% python3 -q
>>> import numpy as np
>>> import numpy.linalg as la
>>> np.set_printoptions(precision=3, suppress=True, linewidth=200)
>>> feats = np.loadtxt("arr.csv", delimiter=",")
>>> feats
array([[ 4.,  0., -6.,  0.,  0.,  2.,  0.,  0.,  8., -2.],
       [ 0., -2.,  0.,  0.,  0.,  0., -3.,  0.,  0.,  0.],
       [ 8.,  0., -6.,  0.,  0.,  3.,  0.,  0., -5., -4.],
       [ 0.,  0.,  0., -3., -7.,  0.,  0.,  5.,  0.,  0.],
       [ 0.,  0.,  0., -7., -5.,  0.,  0.,  6.,  0.,  0.],
       [-7.,  0.,  1.,  0.,  0., -4.,  0.,  0., -9., -1.],
       [ 0.,  4.,  0.,  0.,  0.,  0.,  0.,  0.,  0.,  0.],
       [ 0.,  0.,  0., -2., -7.,  0.,  0., -3.,  0.,  0.],
       [ 1.,  0.,  9.,  0.,  0.,  8.,  0.,  0.,  1., -1.],
       [-8.,  0., -1.,  0.,  0.,  6.,  0.,  0., -5.,  2.]])
>>> np.flatnonzero(la.matrix_power((feats != 0) + (feats.T != 0) + np.eye(10), 10)[4])
array([3, 4, 7])
>>> np.sort(la.eigvals(feats).real)
array([-7.011, -7.011, -4.19 , -4.19 , -1.481, -1.481, -1.   , -1.   ,  3.022,  8.343])
>>> rng = np.random.default_rng(390)
>>> idx = rng.permutation(10)
>>> idx
array([1, 3, 7, 5, 0, 4, 6, 8, 9, 2])
>>> Y = feats[idx][:, idx]
>>> np.sort(np.abs(la.eigvals(Y)))
array([ 3.022,  3.464,  3.464,  7.289,  7.289,  8.343,  9.186,  9.186, 11.562, 11.562])
>>> Y
array([[-2.,  0.,  0.,  0.,  0.,  0., -3.,  0.,  0.,  0.],
       [ 0., -3.,  5.,  0.,  0., -7.,  0.,  0.,  0.,  0.],
       [ 0., -2., -3.,  0.,  0., -7.,  0.,  0.,  0.,  0.],
       [ 0.,  0.,  0., -4., -7.,  0.,  0., -9., -1.,  1.],
       [ 0.,  0.,  0.,  2.,  4.,  0.,  0.,  8., -2., -6.],
       [ 0., -7.,  6.,  0.,  0., -5.,  0.,  0.,  0.,  0.],
       [ 4.,  0.,  0.,  0.,  0.,  0.,  0.,  0.,  0.,  0.],
       [ 0.,  0.,  0.,  8.,  1.,  0.,  0.,  1., -1.,  9.],
       [ 0.,  0.,  0.,  6., -8.,  0.,  0., -5.,  2., -1.],
       [ 0.,  0.,  0.,  3.,  8.,  0.,  0., -5., -4., -6.]])
>>> np.trace(Y)
np.float64(-16.0)
